>>> import numpy as np
>>> np.set_printoptions(precision=1, suppress=True, linewidth=200)
>>> rd = lambda a: np.round(a, 1) + 0
>>> m1 = np.load("m.npy")
>>> rd(m1)
array([[ 0.6, -0.1,  0.2,  0.1,  0.1, -0.3, -0.3],
       [-0.1,  0.1, -0.2, -0.1, -0.1,  0. , -0.1],
       [ 0.2, -0.2,  0.7, -0.1,  0.2,  0. ,  0.3],
       [ 0.1, -0.1, -0.1,  1. ,  0. ,  0.1,  0.1],
       [ 0.1, -0.1,  0.2,  0. ,  0.4,  0.4, -0.2],
       [-0.3,  0. ,  0. ,  0.1,  0.4,  0.6,  0. ],
       [-0.3, -0.1,  0.3,  0.1, -0.2,  0. ,  0.6]])
>>> def softmax(z):
...     e = np.exp(z - z.max(axis=-1, keepdims=True))
...     return e / e.sum(axis=-1, keepdims=True)
... 
>>> rd(softmax(10 * m1[6]))
array([0., 0., 0., 0., 0., 0., 1.])
>>> rd(softmax(m1[6] + -2))
array([0.1, 0.1, 0.2, 0.1, 0.1, 0.1, 0.2])
>>> scores = m1 @ m1.T / np.sqrt(7)
>>> rd(softmax(scores)[6] @ m1)
array([ 0. , -0.1,  0.2,  0.1,  0.1,  0.1,  0.1])
>>> softmax(scores).round(6).argmax(axis=1)
array([0, 1, 2, 3, 4, 5, 6])
>>> T = np.stack([m1, 5 * m1, m1[::-1]])
>>> rd(np.linalg.norm(T, axis=(1, 2)))
array([ 2., 10.,  2.])
>>> rd(np.einsum("bij,cij->bc", T, T))
array([[  4. ,  20. ,   0.7],
       [ 20. , 100. ,   3.5],
       [  0.7,   3.5,   4. ]])
>>> (T @ m1.T).shape
(3, 7, 7)
>>> B = m1 / np.sqrt((m1 ** 2).mean(axis=1, keepdims=True))
>>> np.linalg.matrix_rank(B) == np.linalg.matrix_rank(m1)
np.True_
>>> rd(np.linalg.norm(B, axis=1))
array([2.6, 2.6, 2.6, 2.6, 2.6, 2.6, 2.6])
>>> rd(m1 - m1.mean(axis=1, keepdims=True))
array([[ 0.5, -0.1,  0.2,  0.1,  0. , -0.3, -0.4],
       [ 0. ,  0.1, -0.1,  0. ,  0. ,  0.1,  0. ],
       [ 0. , -0.4,  0.6, -0.2,  0. , -0.2,  0.1],
       [-0.1, -0.2, -0.2,  0.8, -0.2, -0.1, -0.1],
       [ 0. , -0.2,  0.1, -0.2,  0.3,  0.3, -0.3],
       [-0.4, -0.1, -0.1,  0. ,  0.3,  0.5, -0.1],
       [-0.4, -0.1,  0.2,  0. , -0.2, -0.1,  0.6]])
